% ipython --no-banner

In [1]: import numpy as np

In [2]: from numpy import linalg as LA

In [3]: np.set_printoptions(suppress=True, linewidth=200)

In [4]: rnd = lambda a: np.round(a, 2) + 0

In [5]: W0 = np.tril(np.array([[2, 0, 1], [3, 0, 0], [3, 1, 3]]), -1) + np.eye(3, dtype=int)

In [6]: W0
Out[6]: 
array([[1, 0, 0],
       [3, 1, 0],
       [3, 1, 1]])

In [7]: vec = np.array([-1, 1, -2])

In [8]: W0 * vec
Out[8]: 
array([[-1,  0,  0],
       [-3,  1,  0],
       [-3,  1, -2]])

In [9]: W0 @ np.eye(3)[1]
Out[9]: array([0., 1., 1.])

In [10]: W0 @ vec
Out[10]: array([-1, -2, -4])

In [11]: np.einsum("ij,j->i", W0, vec)
Out[11]: array([-1, -2, -4])

In [12]: W0[0] @ W0[2]
Out[12]: np.int64(3)

In [13]: rnd(LA.norm(W0[0] - W0[2]))
Out[13]: np.float64(2.45)

In [14]: rnd(LA.norm(W0, 2))
Out[14]: np.float64(4.63)

In [15]: rnd(LA.norm(W0, "nuc"))
Out[15]: np.float64(5.64)

In [16]: rnd(LA.norm(W0[0], 1)), rnd(LA.norm(W0[0], np.inf))
Out[16]: (np.float64(1.0), np.float64(1.0))

In [17]: proj = np.triu(np.array([[1, 6, 5], [6, 5, 2], [9, 3, 8]]), 1) + np.eye(3)

In [18]: out = proj @ W0 @ LA.inv(proj)

In [19]: rnd(np.poly(out))
Out[19]: array([ 1., -3.,  3., -1.])

In [20]: out
Out[20]: 
array([[  34., -193.,  221.],
       [   9.,  -51.,   59.],
       [   3.,  -17.,   20.]])

In [21]: LA.matrix_rank(out)
Out[21]: np.int64(3)

In [22]: np.trace(out), np.trace(W0)
Out[22]: (np.float64(3.0), np.int64(3))

In [23]: m1 = np.load("dump.npy")

In [24]: m1
Out[24]: 
array([[ 0,  2,  1,  2],
       [-2,  0,  1,  2],
       [-1, -1,  0, -4],
       [-2, -2,  4,  0]])

In [25]: proj = np.triu(np.array([[0, 2, 0, 2], [0, 0, 0, 1], [2, 2, 2, 1], [0, 0, 0, 2]]), 1) + np.eye(4)

In [26]: out = proj @ m1 @ LA.inv(proj)

In [27]: np.trace(out), np.trace(m1)
Out[27]: (np.float64(0.0), np.int64(0))

In [28]: out
Out[28]: 
array([[-8., 14., 11., -3.],
       [-4.,  6.,  5., -1.],
       [-3.,  3.,  4., -5.],
       [-2.,  2.,  4., -2.]])

In [29]: rng = np.random.default_rng(944)

In [30]: lab = rng.permutation(4)

In [31]: lab
Out[31]: array([3, 1, 0, 2])

In [32]: out = m1[lab][:, lab]

In [33]: np.allclose(out, m1)
Out[33]: False

In [34]: rnd(LA.det(out)), rnd(LA.det(m1[lab]))
Out[34]: (np.float64(64.0), np.float64(64.0))

In [35]: M = np.load("run10.npy")

In [36]: M
Out[36]: 
array([[-3., -3.,  2.,  2.,  0.,  3.],
       [ 1., -1.,  3.,  1.,  0.,  2.],
       [ 0.,  0., -1.,  3., -3.,  2.],
       [ 0.,  0.,  3., -2., -4.,  1.],
       [ 0.,  0.,  0.,  4., -4.,  2.],
       [ 0.,  0.,  4., -5.,  0.,  0.]])

In [37]: lab = rng.permutation(6)

In [38]: out = M[:, lab] * rng.choice([-1, 1], 6)

In [39]: out
Out[39]: 
array([[-3.,  2.,  2., -3., -0., -3.],
       [-1.,  3.,  1., -2., -0.,  1.],
       [ 0., -1.,  3., -2.,  3.,  0.],
       [ 0.,  3., -2., -1.,  4.,  0.],
       [ 0.,  0.,  4., -2.,  4.,  0.],
       [ 0.,  4., -5., -0., -0.,  0.]])

In [40]: Uu, _, Vh = LA.svd(M.T @ out)

In [41]: rnd(Uu @ Vh)
Out[41]: 
array([[ 0.,  0.,  0.,  0.,  0.,  1.],
       [ 1.,  0.,  0.,  0.,  0.,  0.],
       [ 0.,  1.,  0.,  0.,  0.,  0.],
       [ 0.,  0.,  1.,  0.,  0.,  0.],
       [ 0.,  0.,  0.,  0., -1.,  0.],
       [ 0.,  0.,  0., -1.,  0.,  0.]])

In [42]: lab
Out[42]: array([1, 2, 3, 5, 4, 0])

In [43]: rnd(np.abs(LA.eigvals(out)).max())
Out[43]: np.float64(6.54)

In [44]: rnd(LA.matrix_power(out, 2))
Out[44]: 
array([[  7., -23.,  23.,   4.,  -6.,  11.],
       [  0.,   4.,   3.,  -3.,  -5.,   6.],
       [  1., -12.,  24.,  -8.,  13.,  -1.],
       [ -3.,   8.,  15.,  -9.,   6.,   3.],
       [  0., -10.,  32., -14.,  20.,   0.],
       [ -4.,  17., -11.,   2., -15.,   4.]])

In [45]: (out + out.T) / 2
Out[45]: 
array([[-3. ,  0.5,  1. , -1.5,  0. , -1.5],
       [ 0.5,  3. ,  0. ,  0.5,  0. ,  2.5],
       [ 1. ,  0. ,  3. , -2. ,  3.5, -2.5],
       [-1.5,  0.5, -2. , -1. ,  1. ,  0. ],
       [ 0. ,  0. ,  3.5,  1. ,  4. ,  0. ],
       [-1.5,  2.5, -2.5,  0. ,  0. ,  0. ]])

In [46]: out @ out
Out[46]: 
array([[  7., -23.,  23.,   4.,  -6.,  11.],
       [  0.,   4.,   3.,  -3.,  -5.,   6.],
       [  1., -12.,  24.,  -8.,  13.,  -1.],
       [ -3.,   8.,  15.,  -9.,   6.,   3.],
       [  0., -10.,  32., -14.,  20.,   0.],
       [ -4.,  17., -11.,   2., -15.,   4.]])

In [47]: G = M.T @ M

In [48]: np.allclose(G, G.T)
Out[48]: True

In [49]: (M @ M.T).shape
Out[49]: (6, 6)

In [50]: LA.matrix_rank(G)
Out[50]: np.int64(6)
